In [1]: import numpy as np

In [2]: from numpy import linalg as LA

In [3]: np.set_printoptions(suppress=True, linewidth=100)

In [4]: X = np.loadtxt("x.csv", delimiter=",")

In [5]: X
Out[5]: 
array([[ 2.,  3., -1.,  8.],
       [ 8.,  2.,  3., -1.],
       [-1.,  8.,  2.,  3.],
       [ 3., -1.,  8.,  2.]])

In [6]: proj = np.triu(np.array([[-2, 3, -1, -1], [-3, 2, -2, 2], [-2, 0, -2, 3], [0, -1, 0, 2]]), 1) + np.eye(4)

In [7]: A2 = proj @ X @ LA.inv(proj)

In [8]: proj @ X - X @ proj
Out[8]: 
array([[ 22.,  -7.,   7.,  -9.],
       [  8., -42.,  24.,  -7.],
       [  9.,   0.,  39., -17.],
       [  0.,  -9.,   1., -19.]])

In [9]: A2
Out[9]: 
array([[  24.,  -70., -118.,  518.],
       [  16.,  -64.,  -97.,  432.],
       [   8.,  -19.,   -4.,   67.],
       [   3.,  -10.,   -9.,   52.]])

In [10]: np.trace(A2), np.trace(X)
Out[10]: (np.float64(8.0), np.float64(8.0))

In [11]: X @ np.ones(4)
Out[11]: array([12., 12., 12., 12.])

In [12]: X @ (-1.0) ** np.arange(4)
Out[12]: array([-10.,  10., -10.,  10.])

In [13]: (X @ X)[0]
Out[13]: array([53., -4., 69., 26.])

In [14]: rng = np.random.default_rng(33)

In [15]: A2 = X + rng.integers(-2, 3, (4, 2)) @ rng.integers(-2, 3, (2, 4))

In [16]: A2
Out[16]: 
array([[ 2.,  3., -3.,  6.],
       [ 8.,  2.,  4.,  0.],
       [ 3., 10.,  4.,  1.],
       [ 1., -2.,  7.,  3.]])

In [17]: LA.matrix_rank(A2 - X, tol=1e-8)
Out[17]: np.int64(2)

In [18]: np.round(LA.svd(A2 - X, compute_uv=False), 2) + 0
Out[18]: array([5.92, 3.16, 0.  , 0.  ])

In [19]: np.abs(A2 - X).sum(axis=1)
Out[19]: array([ 4.,  2., 10.,  5.])

In [20]: data = np.load("arr.npy")

In [21]: data
Out[21]: 
array([[-20.  ,   8.83,  15.02],
       [ -2.54,  -9.29,  -5.75],
       [  4.38,   2.77,  -5.95],
       [  3.29,  -3.88,   9.65],
       [-16.75,  -2.8 ,   2.51],
       [  3.15,  -7.93,   5.37],
       [ -3.71, -13.67,   0.69],
       [  8.92,  11.39,   5.61],
       [ -2.08,   0.18,  -0.08],
       [  0.34,   5.49,   5.72],
       [-11.35,  -2.69,  -2.76],
       [-15.46,  -9.87, -20.47],
       [  5.77,   1.8 ,  -2.31],
       [ -0.44,  -2.59,  11.73],
       [ -8.51,  -4.8 ,   8.1 ],
       [  8.64,  -5.99, -10.31],
       [ -6.38,  -3.15,  -0.17],
       [  9.92,  -5.87,  -7.68],
       [  3.05,   1.22,  -2.81],
       [ -5.82,  28.14,   0.92],
       [  7.45,   2.98,  -6.45],
       [  5.79,   3.56,  -2.  ],
       [ -4.44,  13.49,  -1.92],
       [ -4.03,   3.  ,  -3.19]])

In [22]: A2 = np.c_[data[:, :2] @ np.array([[-5, 5], [5, -3]]), np.array([0, 4, -1, -3, 5, -4, 4, 1, 1, -1, 3, -4, -3, 5, 0, 0, 5, -5, -2, 0, 0, 0, -5, -2])]

In [23]: A2.round(2)
Out[23]: 
array([[ 144.15, -126.49,    0.  ],
       [ -33.75,   15.17,    4.  ],
       [  -8.05,   13.59,   -1.  ],
       [ -35.85,   28.09,   -3.  ],
       [  69.75,  -75.35,    5.  ],
       [ -55.4 ,   39.54,   -4.  ],
       [ -49.8 ,   22.46,    4.  ],
       [  12.35,   10.43,    1.  ],
       [  11.3 ,  -10.94,    1.  ],
       [  25.75,  -14.77,   -1.  ],
       [  43.3 ,  -48.68,    3.  ],
       [  27.95,  -47.69,   -4.  ],
       [ -19.85,   23.45,   -3.  ],
       [ -10.75,    5.57,    5.  ],
       [  18.55,  -28.15,    0.  ],
       [ -73.15,   61.17,    0.  ],
       [  16.15,  -22.45,    5.  ],
       [ -78.95,   67.21,   -5.  ],
       [  -9.15,   11.59,   -2.  ],
       [ 169.8 , -113.52,    0.  ],
       [ -22.35,   28.31,    0.  ],
       [ -11.15,   18.27,    0.  ],
       [  89.65,  -62.67,   -5.  ],
       [  35.15,  -29.15,   -2.  ]])

In [24]: np.round(LA.norm(A2 - data @ LA.lstsq(data, A2)[0], axis=0), 2) + 0
Out[24]: array([ 0.  ,  0.  , 13.62])

In [25]: LA.matrix_rank(A2)
Out[25]: np.int64(3)

In [26]: A2 = np.array([[0, 3], [0, 3], [0, 0]])

In [27]: LA.matrix_rank(np.vstack([data, A2.T]))
Out[27]: np.int64(3)

In [28]: K = np.diag(np.array([2, -2, -2, 2]))

In [29]: K
Out[29]: 
array([[ 2,  0,  0,  0],
       [ 0, -2,  0,  0],
       [ 0,  0, -2,  0],
       [ 0,  0,  0,  2]])

In [30]: A2 = K / LA.norm(K, axis=1, keepdims=True)

In [31]: C2 = A2 @ A2.T

In [32]: (C2 - 2 * np.eye(4)).round(6).argmax(axis=1)
Out[32]: array([1, 0, 0, 0])

In [33]: C2[2]
Out[33]: array([0., 0., 1., 0.])

In [34]: np.round(LA.norm(A2, axis=1), 2)
Out[34]: array([1., 1., 1., 1.])

In [35]: evals, vecs = LA.eigh(K)

In [36]: np.round(LA.svd(K, compute_uv=False), 2)
Out[36]: array([2., 2., 2., 2.])

In [37]: vecs @ np.diag(evals) @ vecs.T
Out[37]: 
array([[ 2.,  0.,  0.,  0.],
       [ 0., -2.,  0.,  0.],
       [ 0.,  0., -2.,  0.],
       [ 0.,  0.,  0.,  2.]])

In [38]: np.round(LA.eigvalsh(K @ K), 2)
Out[38]: array([4., 4., 4., 4.])

In [39]: np.unique(evals.round(6) + 0, return_counts=True)[1]
Out[39]: array([2, 2])

In [40]: evals, vecs = LA.eig(K)

In [41]: np.round(np.sort(LA.eigvals(K @ K)), 2)
Out[41]: array([4., 4., 4., 4.])

In [42]: np.round(np.sort(LA.eigvals(K.T)), 2)
Out[42]: array([-2., -2.,  2.,  2.])

In [43]: np.round(np.sort(LA.eigvals(LA.inv(K))), 2)
Out[43]: array([-0.5, -0.5,  0.5,  0.5])

In [44]: K @ vecs[:, 0] - evals[0] * vecs[:, 0]
Out[44]: array([0., 0., 0., 0.])

In [45]: A2 = K / np.sqrt((K ** 2).mean(axis=1, keepdims=True))

In [46]: np.round(LA.norm(A2, axis=1), 2)
Out[46]: array([2., 2., 2., 2.])

In [47]: LA.matrix_rank(K - K.mean(axis=1, keepdims=True))
Out[47]: np.int64(3)

In [48]: A = np.load("run0.npy")

In [49]: A
Out[49]: 
array([[ 2.07, -0.02,  2.03],
       [ 1.99,  0.04,  1.99],
       [ 1.97, -0.04,  1.98],
       [ 2.06,  0.01,  2.02],
       [ 2.12,  0.08,  1.99],
       [ 1.95, -0.05,  2.03],
       [ 2.08, -0.02,  2.06],
       [ 1.97,  0.03,  1.95],
       [ 1.97, -0.11,  2.  ],
       [ 2.08,  1.04,  1.  ],
       [ 1.93,  0.99,  0.93],
       [ 2.  ,  1.02,  0.99],
       [ 2.04,  0.97,  1.1 ],
       [ 2.08,  0.99,  1.02],
       [ 2.06,  0.99,  0.98],
       [ 2.03,  0.99,  0.96],
       [ 2.08,  1.03,  1.03],
       [ 1.99,  1.06,  1.  ],
       [ 0.15,  0.94,  1.94],
       [-0.06,  1.01,  2.02],
       [ 0.13,  0.99,  1.99],
       [-0.02,  1.04,  2.06],
       [-0.05,  0.97,  1.9 ],
       [-0.05,  1.  ,  2.02],
       [-0.03,  0.98,  2.01],
       [-0.04,  0.92,  1.97],
       [ 0.  ,  1.  ,  2.02]])

In [50]: A2 = np.array([[0, 8], [3, 8], [6, 7]])

In [51]: LA.matrix_rank(A @ A2)
Out[51]: np.int64(2)

In [52]: LA.matrix_rank(np.vstack([A, A2.T]))
Out[52]: np.int64(3)

In [53]: np.round(np.einsum("ij->j", A), 2)
Out[53]: array([36.5 , 17.85, 44.99])

In [54]: np.vstack([A, A2.T]).shape
Out[54]: (29, 3)

In [55]: proj = A @ LA.solve(A.T @ A, A.T)

In [56]: np.round(proj @ A[:, 0], 2) + 0
Out[56]: 
array([ 2.07,  1.99,  1.97,  2.06,  2.12,  1.95,  2.08,  1.97,  1.97,  2.08,  1.93,  2.  ,  2.04,
        2.08,  2.06,  2.03,  2.08,  1.99,  0.15, -0.06,  0.13, -0.02, -0.05, -0.05, -0.03, -0.04,
        0.  ])

In [57]: np.round(np.diag(proj), 2)
Out[57]: 
array([0.12, 0.1 , 0.11, 0.11, 0.1 , 0.12, 0.12, 0.1 , 0.12, 0.12, 0.11, 0.11, 0.1 , 0.11, 0.11,
       0.11, 0.12, 0.12, 0.09, 0.12, 0.1 , 0.12, 0.11, 0.12, 0.11, 0.11, 0.11])

In [58]: LA.matrix_rank(np.eye(27) - proj)
Out[58]: np.int64(24)

In [59]: labels = rng.permutation(3)

In [60]: A2 = A[:, labels] * rng.choice([-1, 1], 3)

In [61]: A2
Out[61]: 
array([[ 2.03, -0.02, -2.07],
       [ 1.99,  0.04, -1.99],
       [ 1.98, -0.04, -1.97],
       [ 2.02,  0.01, -2.06],
       [ 1.99,  0.08, -2.12],
       [ 2.03, -0.05, -1.95],
       [ 2.06, -0.02, -2.08],
       [ 1.95,  0.03, -1.97],
       [ 2.  , -0.11, -1.97],
       [ 1.  ,  1.04, -2.08],
       [ 0.93,  0.99, -1.93],
       [ 0.99,  1.02, -2.  ],
       [ 1.1 ,  0.97, -2.04],
       [ 1.02,  0.99, -2.08],
       [ 0.98,  0.99, -2.06],
       [ 0.96,  0.99, -2.03],
       [ 1.03,  1.03, -2.08],
       [ 1.  ,  1.06, -1.99],
       [ 1.94,  0.94, -0.15],
       [ 2.02,  1.01,  0.06],
       [ 1.99,  0.99, -0.13],
       [ 2.06,  1.04,  0.02],
       [ 1.9 ,  0.97,  0.05],
       [ 2.02,  1.  ,  0.05],
       [ 2.01,  0.98,  0.03],
       [ 1.97,  0.92,  0.04],
       [ 2.02,  1.  , -0.  ]])

In [62]: U, _, vt = LA.svd(A.T @ A2)

In [63]: np.round(LA.lstsq(A, A2)[0], 2) + 0
Out[63]: 
array([[ 0.,  0., -1.],
       [ 0.,  1.,  0.],
       [ 1.,  0.,  0.]])

In [64]: labels
Out[64]: array([2, 1, 0])

In [65]: M = np.load("sample14.npy")

In [66]: M
Out[66]: 
array([[ 0.3, -1.4,  0.4],
       [ 1.2, -1. ,  1.7],
       [-0.5,  0.1,  2.4],
       [-0.2,  0. , -0.1]])

In [67]: np.trace(X)
Out[67]: np.float64(8.0)

In [68]: round(float(np.abs(LA.eigvals(X)).max()), 2)
Out[68]: 12.0

In [69]: x0 = np.array([0, 2, 0])

In [70]: y = M @ x0

In [71]: coef, lr = np.zeros(3), 1 / LA.norm(M, 2) ** 2

In [72]: for i in range(5):
    ...:     coef -= lr * M.T @ (M @ coef - y)
    ...:     if i % 1 == 0: print(i, round(LA.norm(M @ coef - y), 2))
    ...: 
0 1.95
1 1.42
2 1.09
3 0.89
4 0.76

In [73]: round(LA.cond(M), 2)
Out[73]: np.float64(4.0)

In [74]: A2 = M + rng.integers(-2, 3, (4, 2)) @ rng.integers(-2, 3, (2, 3))

In [75]: A2.round(2)
Out[75]: 
array([[ 2.3, -3.4, -0.6],
       [ 9.2, -9. , -0.3],
       [-0.5,  0.1,  0.4],
       [ 5.8, -6. , -1.1]])

In [76]: np.round(A2 - M, 2)
Out[76]: 
array([[ 2., -2., -1.],
       [ 8., -8., -2.],
       [ 0.,  0., -2.],
       [ 6., -6., -1.]])

In [77]: np.abs(A2 - M).sum(axis=1)
Out[77]: array([ 5., 18.,  2., 13.])

In [78]: LA.matrix_rank(A2 - M, tol=1e-8)
Out[78]: np.int64(2)

In [79]: r0, v = M[3], M[1]

In [80]: round(float(r0 @ r0), 2)
Out[80]: 0.05

In [81]: p = (r0 @ v) / (r0 @ r0) * r0

In [82]: np.round(v - p, 2)
Out[82]: array([-0.44, -1.  ,  0.88])

In [83]: np.round(LA.norm(r0 + v) ** 2 + LA.norm(r0 - v) ** 2, 2)
Out[83]: np.float64(10.76)

In [84]: np.outer(r0, v)
Out[84]: 
array([[-0.24,  0.2 , -0.34],
       [ 0.  , -0.  ,  0.  ],
       [-0.12,  0.1 , -0.17]])

In [85]: A2 = np.array([[0, 2], [2, 1]])

In [86]: basis = np.kron(A2, M)

In [87]: round(float(LA.norm(basis, 2)), 2), np.round(LA.norm(A2, 2) * LA.norm(M, 2), 2)
Out[87]: (7.99, np.float64(7.99))

In [88]: LA.matrix_rank(basis)
Out[88]: np.int64(6)

In [89]: E = np.load("layer10.npy")

In [90]: E.round(2)
Out[90]: 
array([[0.71, 0.45, 0.06],
       [0.45, 0.29, 0.04],
       [0.06, 0.04, 0.01]])

In [91]: r = LA.matrix_rank(E)

In [92]: r
Out[92]: np.int64(1)

In [93]: N = LA.svd(E)[2][r:].T

In [94]: [int(LA.matrix_rank(E[:i])) for i in range(1, len(E) + 1)]
Out[94]: [1, 1, 1]

In [95]: [int(LA.matrix_rank(E[:, :j + 1])) for j in range(3)]
Out[95]: [1, 1, 1]

In [96]: [int(LA.matrix_rank(np.delete(E, i, axis=0))) for i in range(3)]
Out[96]: [1, 1, 1]

In [97]: np.allclose(E @ N, 0)
Out[97]: True

In [98]: np.round(E @ N, 2) + 0
Out[98]: 
array([[0., 0.],
       [0., 0.],
       [0., 0.]])

In [99]: round(LA.det(E), 2)
Out[99]: np.float64(0.0)

In [100]: np.round(np.sort(np.abs(LA.eigvals(E))), 2) + 0
Out[100]: array([0., 0., 1.])

In [101]: np.trace(E)
Out[101]: np.float64(1.0)

In [102]: np.allclose(E @ E.T, E.T @ E)
Out[102]: True

In [103]: x0 = np.array([5, 2, 4])

In [104]: np.round(E @ E @ x0, 2)
Out[104]: array([4.7 , 2.99, 0.43])

In [105]: np.trace(E)
Out[105]: np.float64(1.0)

In [106]: U, sigma, vt = LA.svd(E)

In [107]: np.argmax(sigma[:-1] / (sigma[1:] + 1e-6)) + 1
Out[107]: np.int64(1)

In [108]: sigma.round(2) + 0
Out[108]: array([1., 0., 0.])

In [109]: A2 = U[:, :1] @ np.diag(sigma[:1]) @ vt[:1]

In [110]: LA.matrix_rank(A2)
Out[110]: np.int64(1)

In [111]: A2.round(2)
Out[111]: 
array([[0.71, 0.45, 0.06],
       [0.45, 0.29, 0.04],
       [0.06, 0.04, 0.01]])

In [112]: np.round(LA.norm(E - A2, 2), 2), np.round(sigma[1], 2)
Out[112]: (np.float64(0.0), np.float64(0.0))

In [113]: np.round(LA.norm(E - A2) / LA.norm(E), 2)
Out[113]: np.float64(0.0)

In [114]: LA.lstsq(E[:-1].T, E[-1])[2]
Out[114]: np.int32(1)

In [115]: mat = np.load("out9.npy")

In [116]: mat
Out[116]: 
array([[ 2, -2, -2, -4],
       [ 5, -2,  5, -3],
       [ 2,  2, -4, -1],
       [-5, -3, -3,  5]])

In [117]: proj = data @ LA.solve(data.T @ data, data.T)

In [118]: np.round(LA.eigvalsh(proj), 2) + 0
Out[118]: 
array([0., 0., 0., 0., 0., 0., 0., 0., 0., 0., 0., 0., 0., 0., 0., 0., 0., 0., 0., 0., 0., 1., 1.,
       1.])

In [119]: np.allclose(proj @ proj, proj)
Out[119]: True

In [120]: A2 = mat + rng.integers(-2, 3, (4, 3)) @ rng.integers(-2, 3, (3, 4))

In [121]: A2
Out[121]: 
array([[ 4,  4, -4, -6],
       [ 6, -1,  9,  2],
       [ 4,  0, -4,  3],
       [-7, -9, -4,  4]])

In [122]: np.abs(A2 - mat).sum(axis=1)
Out[122]: array([12, 11,  8, 10])

In [123]: LA.matrix_rank(A2 - mat, tol=1e-8)
Out[123]: np.int64(3)

In [124]: F = np.load("block0.npy")

In [125]: F
Out[125]: 
array([[ 2,  0, -3],
       [-2,  1,  3],
       [ 2,  0, -3],
       [ 0,  0,  0],
       [ 1, -2, -3],
       [ 2,  0, -3],
       [ 0,  0,  0],
       [-2,  1,  3],
       [ 2,  0, -3],
       [ 0,  1,  0],
       [ 3, -2, -6],
       [ 1, -2, -3],
       [ 0,  0,  0],
       [ 0,  0,  0],
       [ 1, -2, -3],
       [ 0,  0,  0],
       [ 2,  0, -3],
       [ 0,  0,  0],
       [-2,  1,  3]])

In [126]: d = LA.norm(F[:, None] - F[None], axis=-1)

In [127]: np.unravel_index(d.round(6).argmax(), d.shape)
Out[127]: (np.int64(1), np.int64(10))

In [128]: (d + 1e9 * np.eye(19)).round(6).argmin(axis=1)
Out[128]: array([ 2,  7,  0,  6, 11,  0,  3,  1,  0,  3,  4,  4,  3,  3,  4,  3,  0,  3,  1])

In [129]: d.shape
Out[129]: (19, 19)

In [130]: d[18].round(6).argsort(kind="stable")[:4]
Out[130]: array([ 1,  7, 18,  9])
